$ python3 -q
>>> import numpy as np
>>> np.set_printoptions(precision=2, suppress=True, linewidth=200, floatmode="fixed")
>>> rnd = lambda a: np.round(a, 2) + 0
>>> K = np.abs(np.array([[3, -3, 1], [3, 3, 1], [-2, 1, -3]])) + np.eye(3)
>>> K = K / K.sum(axis=1, keepdims=True)
>>> print(rnd(K))
[[0.50 0.38 0.12]
 [0.38 0.50 0.12]
 [0.29 0.14 0.57]]
>>> u = np.array([2, 1, 3])
>>> A2 = K + np.outer(u, np.eye(3)[2])
>>> print(np.linalg.matrix_rank(A2 - K))
1
>>> W1 = np.array([[0, 1, 1, 2], [0, 1, 1, 3], [3, 0, 3, 0]])
>>> beta = np.array([5, 8, 0, 5])
>>> H = np.maximum(K @ W1 + beta, 0)
>>> print((H > 0).astype(int))
[[1 1 1 1]
 [1 1 1 1]
 [1 1 1 1]]
>>> C = np.array([[6, 4], [9, 4], [6, 7], [5, 4]])
>>> print((H @ C).round(6).argmax(axis=1))
[0 0 0]
>>> print(rnd(H @ C))
[[155.25  94.25]
 [155.88  94.75]
 [159.00  99.57]]
>>> W0 = np.load("mat.npy")
>>> print(W0)
[[ 1.53  2.27  1.76 -2.05  1.31 -1.27]
 [-2.06  0.45 -0.27  0.43  0.86 -2.92]
 [ 0.36 -0.81 -0.40  0.22 -1.09  2.18]
 [-2.66 -2.14 -1.78  1.85 -1.85  1.67]
 [-2.93  2.00  0.27 -1.47 -0.79  0.18]
 [ 2.16  1.78  1.59 -1.87  0.95 -0.49]
 [ 4.29 -1.97  0.10  0.80  0.12  1.85]
 [-3.21  2.83  0.76 -1.76  0.34 -2.10]
 [ 2.27  4.05  2.92 -3.29  2.93 -3.62]
 [-2.83 -0.23 -0.90  0.56 -0.72 -0.20]
 [-2.71 -2.11 -1.84  1.85 -1.77  1.65]
 [-3.02 -2.43 -2.22  2.07 -2.53  3.00]
 [ 1.81 -1.83 -0.49  1.25  0.26  0.42]
 [ 3.77  1.97  2.18 -1.85  2.32 -2.14]
 [ 1.40 -0.98 -0.10  0.43 -0.57  1.79]
 [-3.64  0.30 -0.79  0.41 -0.45 -1.20]
 [-3.27  0.50 -0.59  0.29  0.41 -2.52]
 [ 2.66  2.02  1.91 -1.94  1.74 -1.71]
 [-1.83 -2.66 -1.93  2.67 -0.20 -1.15]
 [-0.62  3.78  2.00 -3.22  0.34 -0.34]
 [-5.37  2.09 -0.27 -0.98 -0.60 -1.48]
 [ 6.21  0.73  2.08 -1.31  2.30 -0.72]
 [-1.77  1.77  0.52 -1.29 -0.26 -0.26]
 [-8.67 -0.61 -2.74  1.74 -2.09 -0.93]
 [-4.36 -1.47 -1.91  2.26 -0.14 -2.39]
 [-4.44 -2.48 -2.68  2.65 -2.03  0.96]
 [-4.23  3.03  0.53 -1.94 -0.11 -1.64]
 [ 3.00  3.47  2.88 -3.03  2.59 -2.70]
 [ 2.57 -1.24 -0.06  0.40 -0.03  1.44]]
>>> Ac = W0 - W0.mean(axis=0)
>>> Uu, sig, VT = np.linalg.svd(Ac, full_matrices=False)
>>> print(rnd(np.abs(VT[-1])))
[0.28 0.65 0.45 0.42 0.34 0.10]
>>> print(rnd(sig))
[22.22 15.12  7.14  0.27  0.22  0.19]
>>> print(rnd(VT[0] * np.sign(VT[0, np.abs(VT[0]).argmax()])))
[ 0.71  0.33  0.38 -0.36  0.31 -0.15]
>>> print(np.linalg.matrix_rank(Ac))
6
>>> print(rnd(Ac.mean(axis=0)))
[0.00 0.00 0.00 0.00 0.00 0.00]
>>> print(np.searchsorted(np.cumsum(sig ** 2) / (sig ** 2).sum(), 0.9) + 1)
2
>>> print(np.abs(Uu[:, 0]).argmax())
23
>>> print(rnd((sig ** 2).sum() ** 2 / (sig ** 4).sum()))
2.0
>>> print((np.sign(Uu[:, 0]) == np.sign(Uu[0, 0])).astype(int))
[1 0 0 0 0 1 1 1 1 0 0 0 1 1 1 0 0 1 0 1 0 1 1 0 0 0 0 1 1]
>>> rng = np.random.default_rng(482)
>>> z = rng.permutation(6)
>>> A2 = W0[:, z] * rng.choice([-1, 1], 6)
>>> print(A2)
[[-1.27  1.53  1.76 -1.31 -2.27 -2.05]
 [-2.92 -2.06 -0.27 -0.86 -0.45  0.43]
 [ 2.18  0.36 -0.40  1.09  0.81  0.22]
 [ 1.67 -2.66 -1.78  1.85  2.14  1.85]
 [ 0.18 -2.93  0.27  0.79 -2.00 -1.47]
 [-0.49  2.16  1.59 -0.95 -1.78 -1.87]
 [ 1.85  4.29  0.10 -0.12  1.97  0.80]
 [-2.10 -3.21  0.76 -0.34 -2.83 -1.76]
 [-3.62  2.27  2.92 -2.93 -4.05 -3.29]
 [-0.20 -2.83 -0.90  0.72  0.23  0.56]
 [ 1.65 -2.71 -1.84  1.77  2.11  1.85]
 [ 3.00 -3.02 -2.22  2.53  2.43  2.07]
 [ 0.42  1.81 -0.49 -0.26  1.83  1.25]
 [-2.14  3.77  2.18 -2.32 -1.97 -1.85]
 [ 1.79  1.40 -0.10  0.57  0.98  0.43]
 [-1.20 -3.64 -0.79  0.45 -0.30  0.41]
 [-2.52 -3.27 -0.59 -0.41 -0.50  0.29]
 [-1.71  2.66  1.91 -1.74 -2.02 -1.94]
 [-1.15 -1.83 -1.93  0.20  2.66  2.67]
 [-0.34 -0.62  2.00 -0.34 -3.78 -3.22]
 [-1.48 -5.37 -0.27  0.60 -2.09 -0.98]
 [-0.72  6.21  2.08 -2.30 -0.73 -1.31]
 [-0.26 -1.77  0.52  0.26 -1.77 -1.29]
 [-0.93 -8.67 -2.74  2.09  0.61  1.74]
 [-2.39 -4.36 -1.91  0.14  1.47  2.26]
 [ 0.96 -4.44 -2.68  2.03  2.48  2.65]
 [-1.64 -4.23  0.53  0.11 -3.03 -1.94]
 [-2.70  3.00  2.88 -2.59 -3.47 -3.03]
 [ 1.44  2.57 -0.06  0.03  1.24  0.40]]
>>> Uu, _, VT = np.linalg.svd(W0.T @ A2)
>>> print(z)
[5 0 2 4 1 3]
>>> ang = np.radians(30)
>>> R = np.eye(3)
>>> R[2, 2] = R[0, 0] = np.cos(ang)
>>> R[2, 0], R[0, 2] = -np.sin(ang), np.sin(ang)
>>> print(rnd(R))
[[ 0.87  0.00  0.50]
 [ 0.00  1.00  0.00]
 [-0.50  0.00  0.87]]
>>> A2 = K @ R.T
>>> print(rnd(np.linalg.svd(K, compute_uv=False)), rnd(np.linalg.svd(A2, compute_uv=False)))
[1.01 0.45 0.12] [1.01 0.45 0.12]
>>> print(np.allclose(np.linalg.norm(K, axis=1), np.linalg.norm(A2, axis=1)))
True
>>> D = np.linalg.norm(W0[:, None] - W0[None], axis=-1)
>>> print(np.linalg.matrix_rank(D ** 2))
8
>>> print(rnd(D[:5, :5]))
[[0.00 5.42 6.19 9.13 5.39]
 [5.42 0.00 6.11 6.31 4.40]
 [6.19 6.11 0.00 4.04 5.11]
 [9.13 6.31 4.04 0.00 5.98]
 [5.39 4.40 5.11 5.98 0.00]]
>>> print((D + 1e9 * np.eye(29)).round(6).argmin(axis=1))
[ 5 16 14 10 22  0 28 26 27 15  3  3 28 17  2  9  1  0 24  0 26 13  4 25 18 10  7  8 14]
>>> print(np.unravel_index(D.round(6).argmax(), D.shape))
(np.int64(21), np.int64(23))
>>> print(D.mean(axis=1).argmax())
23
>>> print(D.shape)
(29, 29)
>>> print(np.flatnonzero(D[20] < D.mean() / 2))
[ 4  7 15 16 20 26]
>>> print(np.linalg.matrix_rank(W0, rtol=0.1))
3
>>> print(np.linalg.cond(W0) > 100)
True
>>> print(round(np.log10(np.linalg.cond(W0))))
2
>>> print([round(float(x), 2) for x in np.linalg.svd(W0, compute_uv=False)[:3]])
[22.29, 16.16, 7.16]
>>> X = np.loadtxt("arr.csv", delimiter=",")
>>> print(X)
[[-0.14 -0.98  0.65]
 [ 0.00  0.00  0.00]
 [-0.04 -0.56  0.22]
 [ 0.25  1.00 -0.89]
 [-0.18 -0.99  0.76]
 [-0.12 -0.96  0.58]
 [ 0.04  0.56 -0.22]
 [-0.22 -1.00  0.84]
 [-0.22 -1.00  0.84]
 [ 0.14  0.98 -0.65]
 [ 0.08  0.86 -0.41]
 [-0.02 -0.31  0.11]
 [-0.22 -1.00  0.84]
 [ 0.12  0.96 -0.58]
 [ 0.24  1.00 -0.87]]
>>> Ac = X - X.mean(axis=0)
>>> evecs = np.linalg.svd(Ac)[2][:2]
>>> A2 = Ac - Ac @ evecs.T @ evecs
>>> print(rnd(np.cov(Ac @ evecs.T, rowvar=False)))
[[1.23 0.00]
 [0.00 0.01]]
>>> print(rnd(A2.std(axis=0)))
[0.01 0.00 0.00]
>>> print(rnd((Ac @ evecs.T).std(axis=0)))
[1.07 0.11]
